% ipython --no-banner

In [1]: import numpy as np

In [2]: np.set_printoptions(suppress=True, linewidth=100)

In [3]: W0 = np.minimum.outer(np.arange(1, 5), np.arange(1, 5)) * -1

In [4]: print(W0)
[[-1 -1 -1 -1]
 [-1 -2 -2 -2]
 [-1 -2 -3 -3]
 [-1 -2 -3 -4]]

In [5]: # symmetric

In [6]: cov = W0.T @ W0

In [7]: print(cov)
[[ 4  7  9 10]
 [ 7 13 17 19]
 [ 9 17 23 26]
 [10 19 26 30]]

In [8]: print(np.round(np.linalg.svd(W0, compute_uv=False) ** 2, 2))
[68.74  1.    0.18  0.08]

In [9]: ev, evecs = np.linalg.eig(W0)

In [10]: print(np.round(np.sort(np.linalg.eigvals(np.linalg.inv(W0))), 2))
[-3.53 -2.35 -1.   -0.12]

In [11]: print(np.round(np.sort(np.linalg.eigvals(W0 @ W0)), 2))
[ 0.08  0.18  1.   68.74]

In [12]: print(round(float(np.prod(ev)), 2))
1.0

In [13]: print(np.all(np.linalg.eigvalsh(W0) > 0))
False

In [14]: print(np.round(np.linalg.eigvalsh(W0).min(), 2))
-8.29

In [15]: mat = np.load("arr.npy")

In [16]: print(mat.round(2))
[[ 0.83  0.17 -0.17  0.5 ]
 [ 0.17  0.83  0.17 -0.5 ]
 [-0.17  0.17  0.83  0.5 ]
 [ 0.5  -0.5   0.5  -0.5 ]]

In [17]: # symmetric, so the eigenvalues are real

In [18]: ev, evecs = np.linalg.eigh(mat)

In [19]: vec = np.array([4, 8, 6, 8])

In [20]: print(np.round(evecs * np.abs(ev) @ evecs.T, 2) + 0)
[[1. 0. 0. 0.]
 [0. 1. 0. 0.]
 [0. 0. 1. 0.]
 [0. 0. 0. 1.]]

In [21]: print(round(vec @ mat @ vec / (vec @ vec), 2), ev[0], round(ev[-1], 2))
0.55 -1.0 1.0

In [22]: m1 = np.load("out3.npy")

In [23]: print(m1)
[[0 0 0 0]
 [2 3 0 0]
 [0 0 0 0]
 [0 0 2 3]]

In [24]: rng = np.random.default_rng(1295)

In [25]: z = rng.permutation(4)

In [26]: print(z)
[1 2 0 3]

In [27]: M2 = m1[z][:, z]

In [28]: print(np.trace(M2))
6

In [29]: print(np.allclose(M2, m1))
False

In [30]: print(round(float(np.linalg.det(M2)), 2), round(np.linalg.det(m1[z]), 2))
0.0 0.0

In [31]: print(np.round(np.sort(np.abs(np.linalg.eigvals(M2))), 2))
[0. 0. 3. 3.]

In [32]: hat = np.triu(np.array([[1, 2, -1, -2], [0, 1, 3, -3], [-3, -2, 1, -2], [3, -3, 2, 3]]), 1) + np.eye(4)

In [33]: M2 = hat @ m1 @ np.linalg.inv(hat)

In [34]: print(M2)
[[  4.  -2.   6.   8.]
 [  2.  -1.  -1. -10.]
 [  0.   0.  -4. -14.]
 [  0.   0.   2.   7.]]

In [35]: print(hat @ m1 - m1 @ hat)
[[  4.   6.  -4.  -6.]
 [  0.  -4. -13.   4.]
 [  0.   0.  -4.  -6.]
 [  0.   0.   0.   4.]]

In [36]: print(np.trace(M2), np.trace(m1))
6.0 6
